$ ipython --no-banner

In [1]: import numpy as np

In [2]: np.set_printoptions(precision=4, suppress=True, linewidth=160, sign=" ")

In [3]: W0 = np.loadtxt("layer17.csv", delimiter=",")

In [4]: print(W0)
[[ 1.1  1.1 -2.3]
 [ 0.7  1.3 -0.3]
 [-0.2 -1.4 -0.1]
 [-0.3 -1.5 -1. ]
 [ 1.1  0.2  0.7]
 [-0.4 -1.   0.1]
 [ 1.1 -0.7  0.2]
 [-0.7 -1.8 -2.7]
 [-4.   6.  22. ]
 [-0.1  0.  -0.4]
 [ 0.8  0.3 -0.7]]

In [5]: labels = W0[:, 0] > np.median(W0[:, 0])

In [6]: u = W0[labels].mean(axis=0) - W0[~labels].mean(axis=0)

In [7]: print(labels.astype(int))
[ 1  1  0  0  1  0  1  0  0  0  1]

In [8]: print(u)
[ 1.91    0.39   -3.4633]

In [9]: print(((W0 - W0.mean(axis=0)) @ u > 0).astype(int))
[ 1  1  1  1  1  1  1  1  0  1  1]

In [10]: Xs = W0 - W0.mean(axis=0)

In [11]: evecs = np.linalg.svd(Xs)[2][:1]

In [12]: Y = Xs - Xs @ evecs.T @ evecs

In [13]: print(np.round(np.linalg.norm(Y) / np.linalg.norm(Xs), 4))
0.172

In [14]: print(Y.std(axis=0))
[ 0.7232  0.9489  0.2114]

In [15]: print(np.cov(Xs @ evecs.T, rowvar=False))
52.97585981726661

In [16]: print(np.linalg.norm(Y, axis=1).round(6).argmax())
0

In [17]: Y = W0 / np.sqrt((W0 ** 2).mean(axis=1, keepdims=True))

In [18]: print(np.linalg.matrix_rank(Y) == np.linalg.matrix_rank(W0))
True

In [19]: print(np.linalg.norm(Y, axis=1))
[ 1.7321  1.7321  1.7321  1.7321  1.7321  1.7321  1.7321  1.7321  1.7321  1.7321  1.7321]

In [20]: vec = np.array([0, 1, 0])

In [21]: y = W0 @ vec

In [22]: b, lr = np.zeros(3), 1 / np.linalg.norm(W0, 2) ** 2

In [23]: for i in range(250):
    ...:     b -= lr * W0.T @ (W0 @ b - y)
    ...:     if i % 50 == 0: print(i, round(np.linalg.norm(W0 @ b - y), 4))
    ...: 
0 3.1139
50 1.0933
100 0.5342
150 0.3473
200 0.2476

In [24]: print(b)
[ 0.08    0.9527  0.0272]

In [25]: mat = np.loadtxt("arr.csv", delimiter=",")

In [26]: print(mat)
[[ 1.    0.24  0.16 -2.  ]
 [-1.01 -1.91  1.07  3.21]
 [ 1.72  0.86 -0.06 -2.02]
 [ 0.9   0.38  0.02 -0.9 ]]

In [27]: # rank 3

In [28]: Y = np.array([[4, 3, 2], [2, 5, 0], [2, 1, 4], [4, 0, 4]])

In [29]: print(np.einsum("ij,ij->i", mat, mat))
[  5.0832  16.1172   7.782    1.7648]

In [30]: print(np.linalg.matrix_rank(mat @ Y))
3

In [31]: print(np.einsum("ij->j", mat))
[ 2.61 -0.43  1.19 -1.71]

In [32]: data = np.load("block7.npy")

In [33]: print(data)
[[ 1.1724  0.3613  0.8696]
 [ 0.3613  1.171   0.1574]
 [ 0.8696  0.1574  0.6566]]

In [34]: # equal to its transpose

In [35]: print(np.argsort(-np.linalg.norm(data, axis=0).round(6), kind="stable")[:3])
[ 0  1  2]

In [36]: print(round(np.linalg.norm(data, 2) / np.linalg.norm(data), 4))
0.8944

In [37]: print([round(float(x), 4) for x in np.linalg.svd(data, compute_uv=False)[:3]])
[2.0, 1.0, 0.0]

In [38]: print(np.linalg.matrix_rank(data, rtol=0.1))
2

In [39]: print(np.linalg.cond(data) > 100)
True

In [40]: print(round(float(np.einsum("ij,ji->", data, data)), 4))
5.0

In [41]: print(np.round(np.linalg.eigvals(data), 4) + 0)
[ 0.  2.  1.]

In [42]: print(np.round(np.poly(data), 4) + 0)
[ 1. -3.  2.  0.]
